$ ipython --no-banner

In [1]: import numpy as np

In [2]: np.set_printoptions(suppress=True, linewidth=160)

In [3]: M = np.load("dump.npy")

In [4]: print(M)
[[3 5 0 0]
 [1 2 3 5]
 [0 0 4 5]
 [3 4 0 0]
 [5 5 2 3]
 [2 4 3 2]]

In [5]: x = np.array([-1, -2, -1, 1])

In [6]: y = M @ x

In [7]: print(np.round(np.linalg.lstsq(M, y)[0], 1))
[-1. -2. -1.  1.]

In [8]: print(np.round(np.linalg.pinv(M) @ M, 1) + 0)
[[1. 0. 0. 0.]
 [0. 1. 0. 0.]
 [0. 0. 1. 0.]
 [0. 0. 0. 1.]]

In [9]: print(y)
[-13  -3   1 -11 -14 -11]

In [10]: rng = np.random.default_rng(309003)

In [11]: y = y + 0.1 * rng.normal(size=6)

In [12]: print(y.round(1))
[-12.9  -2.9   1.1 -11.1 -14.2 -10.9]

In [13]: beta, *_ = np.linalg.lstsq(M, y)

In [14]: print(beta.round(1))
[-1.2 -1.9 -1.   1. ]

In [15]: print(np.round(M.T @ (y - M @ beta), 1) + 0)
[0. 0. 0. 0.]

In [16]: print([round(float(np.linalg.norm(np.linalg.solve(M.T @ M + lam * np.eye(4), M.T @ y))), 2) for lam in (0, 1, 10, 100)])
[2.64, 2.4, 2.05, 1.2]

In [17]: print(round(float(np.linalg.norm(y - M @ beta)), 1))
0.1

In [18]: out = M[0, 0] * M[1:] - np.outer(M[1:, 0], M[0])

In [19]: print(out)
[[  0   1   9  15]
 [  0   0  12  15]
 [  0  -3   0   0]
 [  0 -10   6   9]
 [  0   2   9   6]]

In [20]: print(np.flatnonzero(~out.round(6).any(axis=1)))
[]

In [21]: out = np.c_[M[:, :1] @ np.array([[3]]), np.array([0, 5, 2, -4, -1, 1])]

In [22]: print(out)
[[ 9  0]
 [ 3  5]
 [ 0  2]
 [ 9 -4]
 [15 -1]
 [ 6  1]]

In [23]: print(np.round(np.linalg.lstsq(M, out[:, 0])[0], 1) + 0)
[3. 0. 0. 0.]

In [24]: print(np.round(np.linalg.norm(np.linalg.qr(M)[0].T @ out, axis=0) ** 2 / ((out ** 2).sum(axis=0) + 1e-12), 1))
[1.  0.8]

In [25]: print(np.round(np.linalg.norm(out - M @ np.linalg.lstsq(M, out)[0], axis=0), 1) + 0)
[0.  3.1]

In [26]: out = M / np.linalg.norm(M, axis=1, keepdims=True)

In [27]: G = out @ out.T

In [28]: print(round(float(np.degrees(np.arccos(np.clip(G[0, 5], -1, 1)))), 1))
39.1

In [29]: print(G.round(1))
[[1.  0.4 0.  1.  0.9 0.8]
 [0.4 1.  0.9 0.4 0.7 0.8]
 [0.  0.9 1.  0.  0.5 0.6]
 [1.  0.4 0.  1.  0.9 0.8]
 [0.9 0.7 0.5 0.9 1.  0.9]
 [0.8 0.8 0.6 0.8 0.9 1. ]]

In [30]: print(np.round(np.linalg.norm(out, axis=1), 1))
[1. 1. 1. 1. 1. 1.]

In [31]: print(np.argwhere(np.triu(np.abs(G) > 0.95, 1)))
[[0 3]]
